% python3 -q
>>> import numpy as np
>>> np.set_printoptions(precision=2, suppress=True, linewidth=160, sign=" ")
>>> rd = lambda a: np.round(a, 2) + 0
>>> X = np.loadtxt("test6.csv", delimiter=",")
>>> rd(X)
array([[ 0.4 ,  0.2 ,  0.  ,  0.  ,  0.2 ,  0.  ,  0.2 ,  0.  ,  0.  ],
       [ 0.  ,  0.67,  0.  ,  0.  ,  0.  ,  0.  ,  0.  ,  0.33,  0.  ],
       [ 0.  ,  0.  ,  0.25,  0.  ,  0.25,  0.25,  0.  ,  0.25,  0.  ],
       [ 0.  ,  0.  ,  0.2 ,  0.2 ,  0.  ,  0.2 ,  0.2 ,  0.  ,  0.2 ],
       [ 0.  ,  0.  ,  0.14,  0.14,  0.14,  0.14,  0.14,  0.14,  0.14],
       [ 0.33,  0.  ,  0.  ,  0.  ,  0.  ,  0.33,  0.33,  0.  ,  0.  ],
       [ 0.33,  0.33,  0.  ,  0.  ,  0.  ,  0.  ,  0.33,  0.  ,  0.  ],
       [ 0.  ,  0.  ,  0.  ,  0.  ,  0.5 ,  0.  ,  0.  ,  0.5 ,  0.  ],
       [ 0.  ,  0.25,  0.  ,  0.  ,  0.  ,  0.  ,  0.25,  0.  ,  0.5 ]])
>>> U, sv, VT = np.linalg.svd(X)
>>> np.argmax(sv[:-1] / (sv[1:] + 1e-6)) + 1
np.int64(8)
>>> rd(sv)
array([ 1.08,  0.82,  0.72,  0.6 ,  0.41,  0.22,  0.17,  0.08,  0.  ])
>>> M2 = U[:, :8] @ np.diag(sv[:8]) @ VT[:8]
>>> rd(np.linalg.norm(X - M2) / np.linalg.norm(X))
np.float64(0.0)
>>> rd(np.linalg.norm(X - M2, 2)), rd(sv[8])
(np.float64(0.0), np.float64(0.0))
>>> r = np.linalg.matrix_rank(X)
>>> r
np.int64(8)
>>> ns = np.linalg.svd(X)[2][r:].T
>>> [int(np.linalg.matrix_rank(X[:, :j + 1])) for j in range(9)]
[1, 2, 3, 4, 5, 6, 7, 8, 8]
>>> rd(ns[:, 0] / ns[np.abs(ns[:, 0]).round(6).argmax(), 0])
array([ 1. , -0.5,  0.5,  0. , -1. , -0.5, -0.5,  1. ,  0.5])
>>> rd(X @ ns)
array([[ 0.],
       [ 0.],
       [ 0.],
       [ 0.],
       [ 0.],
       [ 0.],
       [ 0.],
       [ 0.],
       [ 0.]])
>>> [int(np.linalg.matrix_rank(X[:i])) for i in range(1, len(X) + 1)]
[1, 2, 3, 4, 5, 6, 7, 7, 8]
>>> rd(ns @ ns.T)
array([[ 0.24, -0.12,  0.12,  0.  , -0.24, -0.12, -0.12,  0.24,  0.12],
       [-0.12,  0.06, -0.06,  0.  ,  0.12,  0.06,  0.06, -0.12, -0.06],
       [ 0.12, -0.06,  0.06,  0.  , -0.12, -0.06, -0.06,  0.12,  0.06],
       [ 0.  ,  0.  ,  0.  ,  0.  ,  0.  ,  0.  ,  0.  ,  0.  ,  0.  ],
       [-0.24,  0.12, -0.12,  0.  ,  0.24,  0.12,  0.12, -0.24, -0.12],
       [-0.12,  0.06, -0.06,  0.  ,  0.12,  0.06,  0.06, -0.12, -0.06],
       [-0.12,  0.06, -0.06,  0.  ,  0.12,  0.06,  0.06, -0.12, -0.06],
       [ 0.24, -0.12,  0.12,  0.  , -0.24, -0.12, -0.12,  0.24,  0.12],
       [ 0.12, -0.06,  0.06,  0.  , -0.12, -0.06, -0.06,  0.12,  0.06]])
